$ python -q
>>> import numpy as np
>>> from numpy import linalg as LA
>>> np.set_printoptions(precision=2, suppress=True, linewidth=120)
>>> def rnd(a):
...     return np.round(a, 2) + 0
... 
>>> rng = np.random.default_rng(34)
>>> m1 = np.eye(2, dtype=int)[rng.permutation(2)]
>>> print(m1)
[[0 1]
 [1 0]]
>>> vals, V = LA.eig(m1)
>>> rnd(np.sort(LA.eigvals(m1.T)))
array([-1.,  1.])
>>> print(vals)
[ 1. -1.]
>>> np.prod(vals)
np.float64(-1.0)
>>> rnd(np.sort(LA.eigvals(LA.inv(m1))))
array([-1.,  1.])
>>> M = np.load("layer7.npy")
>>> M
array([[ 24,   6,   7,   1,   8],
       [  3, -58,   1,   7,   9],
       [  7,   4,  41,   2,   6],
       [  6,   6,   9,  42,   7],
       [  0,   8,   2,   3, -32]])
>>> r0 = np.array([8, 8, 1])
>>> np.correlate(M[4], M[2], "full")
array([    0,    48,    28,   350,   -72,   123, -1286,  -107,  -224])
>>> np.array([np.convolve(row, r0, "same") for row in M])
array([[ 240,  128,   70,   79,   65],
       [-440, -453,    6,  129,   79],
       [  88,  367,  348,  105,   50],
       [  96,  126,  414,  401,   98],
       [  64,   80,   48, -230, -253]])
>>> np.convolve(M[4], r0)
array([   0,   64,   80,   48, -230, -253,  -32])
>>> np.polyval(r0, M[4])
array([   1,  577,   49,   97, 7937])
>>> Q, r_ = LA.qr(M)
>>> print(np.allclose(r_.T @ r_, M.T @ M))
True
>>> print(rnd(abs(r_[0, 0])), rnd(LA.norm(M[:, 0])))
25.88 25.88
>>> Q.shape, r_.shape
((5, 5), (5, 5))
>>> print(np.trace(Q @ Q.T))
5.0
>>> rnd(Q.T @ Q)
array([[1., 0., 0., 0., 0.],
       [0., 1., 0., 0., 0.],
       [0., 0., 1., 0., 0.],
       [0., 0., 0., 1., 0.],
       [0., 0., 0., 0., 1.]])
>>> idx = rng.permutation(5)
>>> print(idx)
[2 0 1 4 3]
>>> Y = M[idx][:, idx]
>>> rnd(np.sort(np.abs(LA.eigvals(Y))))
array([21.44, 30.22, 37.6 , 49.03, 60.85])
>>> np.allclose(Y, M)
False
>>> vals, V = LA.eig(M)
>>> rnd(M @ V[:, 0] - vals[0] * V[:, 0])
array([0., 0., 0., 0., 0.])
>>> rnd(np.sort(LA.eigvals(LA.inv(M))))
array([-0.03, -0.02,  0.02,  0.03,  0.05])
>>> data = np.load("data.npy")
>>> print(data)
[[ 0  0  0 -1  0]
 [ 0  0  0  0  0]
 [-3  0  0  0  0]
 [ 0  0 -1  0  0]
 [ 0  0  0  0  1]]
>>> U, sv, Vh = LA.svd(data)
>>> np.argmax(sv[:-1] / (sv[1:] + 1e-6)) + 1
np.int64(4)
>>> sv
array([3., 1., 1., 1., 0.])
>>> Y = U[:, :4] @ np.diag(sv[:4]) @ Vh[:4]
>>> np.abs(data - Y).max()
np.float64(0.0)
>>> rnd(LA.norm(data - Y, 2)), sv[4]
(np.float64(0.0), np.float64(0.0))
>>> rnd(LA.norm(data - Y) / LA.norm(data))
np.float64(0.0)
>>> print(LA.matrix_rank(data, rtol=0.05))
4
>>> K = np.diag(np.array([0, 1, 3, 3, 1])) + -3 * np.eye(5, k=1) + -3 * np.eye(5, k=-1)
>>> K
array([[ 0., -3.,  0.,  0.,  0.],
       [-3.,  1., -3.,  0.,  0.],
       [ 0., -3.,  3., -3.,  0.],
       [ 0.,  0., -3.,  3., -3.],
       [ 0.,  0.,  0., -3.,  1.]])
>>> vals, V = LA.eigh(K)
>>> x = np.array([0, 3, 2, 3, 0])
>>> rnd(LA.eigvalsh(K[1:, 1:]))
array([-2.54, -0.41,  3.54,  7.41])
>>> rnd(x @ K @ x / (x @ x)), rnd(vals[0]), rnd(vals[-1])
(np.float64(-1.09), np.float64(-3.53), np.float64(7.54))
>>> Y = np.array([[2, 3, -1], [3, -3, 2]])
>>> feats = np.block([[np.zeros((2, 2)), Y], [Y.T, np.zeros((3, 3))]])
>>> feats
array([[ 0.,  0.,  2.,  3., -1.],
       [ 0.,  0.,  3., -3.,  2.],
       [ 2.,  3.,  0.,  0.,  0.],
       [ 3., -3.,  0.,  0.,  0.],
       [-1.,  2.,  0.,  0.,  0.]])
>>> r0 = np.array([2, 4])
>>> Y = m1 + np.outer(r0, np.eye(2)[1])
>>> print(rnd(LA.det(Y) / LA.det(m1)), rnd(1 + LA.solve(m1, r0)[1]))
3.0 3.0
>>> LA.matrix_rank(Y - m1)
np.int64(1)
>>> LA.matrix_rank(LA.inv(Y) - LA.inv(m1), tol=1e-8)
np.int64(1)
>>> print(rnd(np.abs(LA.eigvals(feats)).max()))
4.94
>>> vals, V = LA.eigh(feats)
>>> rnd(LA.eigvalsh(feats @ feats))
array([ 0. , 11.6, 11.6, 24.4, 24.4])
>>> print(rnd(V.T @ V))
[[1. 0. 0. 0. 0.]
 [0. 1. 0. 0. 0.]
 [0. 0. 1. 0. 0.]
 [0. 0. 0. 1. 0.]
 [0. 0. 0. 0. 1.]]
>>> rnd(vals)
array([-4.94, -3.41,  0.  ,  3.41,  4.94])
>>> print(rnd(V @ np.diag(vals) @ V.T))
[[ 0.  0.  2.  3. -1.]
 [ 0.  0.  3. -3.  2.]
 [ 2.  3.  0.  0.  0.]
 [ 3. -3.  0.  0.  0.]
 [-1.  2.  0.  0.  0.]]
>>> rnd(LA.eigvalsh(feats + -1 * np.eye(5)))
array([-5.94, -4.41, -1.  ,  2.41,  3.94])
>>> (vals > 1e-8).sum(), (vals < -1e-8).sum()
(np.int64(2), np.int64(2))
>>> np.abs(V[:, -1]).round(6).argmax()
np.int64(1)
>>> Z = np.array([[-7, -5, 4, -5], [5, -7, 2, 5], [-4, -7, 2, -9]])
>>> X = np.repeat(Z, 25 // 3, axis=0)
>>> X = X + 0.02 * rng.normal(size=X.shape)
>>> rnd(X)
array([[-6.99, -4.99,  4.  , -5.  ],
       [-6.99, -5.  ,  3.99, -4.99],
       [-6.99, -5.  ,  3.99, -5.02],
       [-7.02, -4.99,  3.99, -4.98],
       [-7.02, -4.99,  4.  , -5.01],
       [-6.98, -5.  ,  4.02, -4.98],
       [-6.99, -5.01,  4.  , -4.98],
       [-7.01, -4.99,  4.  , -5.01],
       [ 4.99, -7.02,  1.99,  5.01],
       [ 4.96, -7.01,  2.  ,  4.99],
       [ 5.01, -7.02,  2.01,  5.02],
       [ 5.01, -7.02,  2.03,  4.99],
       [ 5.01, -7.02,  1.99,  5.01],
       [ 4.97, -6.99,  2.03,  4.97],
       [ 4.99, -6.98,  1.99,  5.02],
       [ 5.  , -7.03,  1.95,  4.99],
       [-3.98, -7.02,  2.02, -9.03],
       [-3.99, -7.  ,  2.  , -9.01],
       [-4.01, -7.  ,  1.98, -8.98],
       [-4.02, -6.99,  1.98, -9.03],
       [-3.99, -6.99,  2.  , -8.97],
       [-4.02, -6.98,  2.01, -8.97],
       [-4.02, -7.01,  1.99, -9.02],
       [-4.03, -7.01,  1.99, -9.02]])
>>> U, sv, Vh = LA.svd(X)
>>> rnd(sv)
array([44.94, 28.38, 10.91,  0.09])
>>> np.argmax(sv[:-1] / (sv[1:] + 1e-6)) + 1
np.int64(3)
>>> Y = U[:, :3] @ np.diag(sv[:3]) @ Vh[:3]
>>> print(LA.matrix_rank(Y))
3
>>> rnd(LA.norm(X - Y, 2)), rnd(sv[3])
(np.float64(0.09), np.float64(0.09))
>>> rnd(LA.norm(X - Y) / LA.norm(X))
np.float64(0.0)
>>> print(LA.matrix_rank(X, rtol=0.05))
3
>>> E = np.array([[8.58, 0.78, -0.86, 0.23],
...     [0.78, 6.05, 0.84, -0.62],
...     [-0.86, 0.84, 6.67, -0.08],
...     [0.23, -0.62, -0.08, 7.7]])
>>> hat = np.triu(np.array([[-8, -2, 5, -4], [3, -4, -1, 4], [-4, -8, -3, -4], [-5, 7, 6, -3]]), 1) + np.eye(4)
>>> Y = hat @ E @ LA.inv(hat)
>>> rnd(np.trace(Y)), rnd(np.trace(E))
(np.float64(29.0), np.float64(29.0))
